$ python -q
>>> import numpy as np
>>> np.set_printoptions(precision=1, suppress=True, linewidth=120, sign=" ")
>>> J = np.loadtxt("out10.csv", delimiter=",")
>>> print(J)
[[-8.  0.  4. -2. -3.  5.  4. -3.]
 [-3. -8.  0.  4. -2. -3.  5.  4.]
 [ 4. -3. -8.  0.  4. -2. -3.  5.]
 [ 5.  4. -3. -8.  0.  4. -2. -3.]
 [-3.  5.  4. -3. -8.  0.  4. -2.]
 [-2. -3.  5.  4. -3. -8.  0.  4.]
 [ 4. -2. -3.  5.  4. -3. -8.  0.]
 [ 0.  4. -2. -3.  5.  4. -3. -8.]]
>>> t3 = np.stack([J, -2 * J, J[::-1]])
>>> print(np.linalg.norm(t3, axis=(1, 2)))
[ 33.8  67.6  33.8]
>>> print(np.linalg.matrix_rank(t3))
[ 8  8  8]
>>> print(t3.shape)
(3, 8, 8)
>>> r0, g = J[1], J[6]
>>> print(r0 @ g)
-15.0
>>> print(r0 @ r0)
143.0
>>> p = (r0 @ g) / (r0 @ r0) * r0
>>> print(g - p)
[ 3.7 -2.8 -3.   5.4  3.8 -3.3 -7.5  0.4]
>>> print(np.outer(r0, g))
[[-12.   6.   9. -15. -12.   9.  24.  -0.]
 [-32.  16.  24. -40. -32.  24.  64.  -0.]
 [  0.  -0.  -0.   0.   0.  -0.  -0.   0.]
 [ 16.  -8. -12.  20.  16. -12. -32.   0.]
 [ -8.   4.   6. -10.  -8.   6.  16.  -0.]
 [-12.   6.   9. -15. -12.   9.  24.  -0.]
 [ 20. -10. -15.  25.  20. -15. -40.   0.]
 [ 16.  -8. -12.  20.  16. -12. -32.   0.]]
>>> rng = np.random.default_rng(67)
>>> idx = rng.permutation(8)
>>> Y = J[:, idx] * rng.choice([-1, 1], 8)
>>> print(Y)
[[ 4.  2.  4. -5.  3.  3. -0.  8.]
 [ 0. -4.  5.  3. -4.  2.  8.  3.]
 [-8. -0. -3.  2. -5. -4.  3. -4.]
 [-3.  8. -2. -4.  3. -0. -4. -5.]
 [ 4.  3.  4. -0.  2.  8. -5.  3.]
 [ 5. -4.  0.  8. -4.  3.  3.  2.]
 [-3. -5. -8.  3. -0. -4.  2. -4.]
 [-2.  3. -3. -4.  8. -5. -4. -0.]]
>>> left, _, vt = np.linalg.svd(J.T @ Y)
>>> print(idx)
[ 2  3  6  5  7  4  1  0]
>>> print(np.round(np.linalg.lstsq(J, Y)[0], 1) + 0)
[[ 0.  0.  0.  0.  0.  0.  0. -1.]
 [ 0.  0.  0.  0.  0.  0. -1.  0.]
 [ 1.  0.  0.  0.  0.  0.  0.  0.]
 [ 0. -1.  0.  0.  0.  0.  0.  0.]
 [ 0.  0.  0.  0.  0. -1.  0.  0.]
 [ 0.  0.  0. -1.  0.  0.  0.  0.]
 [ 0.  0.  1.  0.  0.  0.  0.  0.]
 [ 0.  0.  0.  0. -1.  0.  0.  0.]]
>>> left, sig, vt = np.linalg.svd(J, full_matrices=False)
>>> print(np.allclose(left * sig @ vt, J))
True
>>> print(left.shape, sig.shape, vt.shape)
(8, 8) (8,) (8, 8)
>>> print(np.cumsum(sig ** 2) / np.sum(sig ** 2))
[ 0.4  0.8  0.9  1.   1.   1.   1.   1. ]
>>> print(np.round(left.T @ left, 1) + 0)
[[ 1.  0.  0.  0.  0.  0.  0.  0.]
 [ 0.  1.  0.  0.  0.  0.  0.  0.]
 [ 0.  0.  1.  0.  0.  0.  0.  0.]
 [ 0.  0.  0.  1.  0.  0.  0.  0.]
 [ 0.  0.  0.  0.  1.  0.  0.  0.]
 [ 0.  0.  0.  0.  0.  1.  0.  0.]
 [ 0.  0.  0.  0.  0.  0.  1.  0.]
 [ 0.  0.  0.  0.  0.  0.  0.  1.]]
>>> print((sig > 1e-8).sum())
8
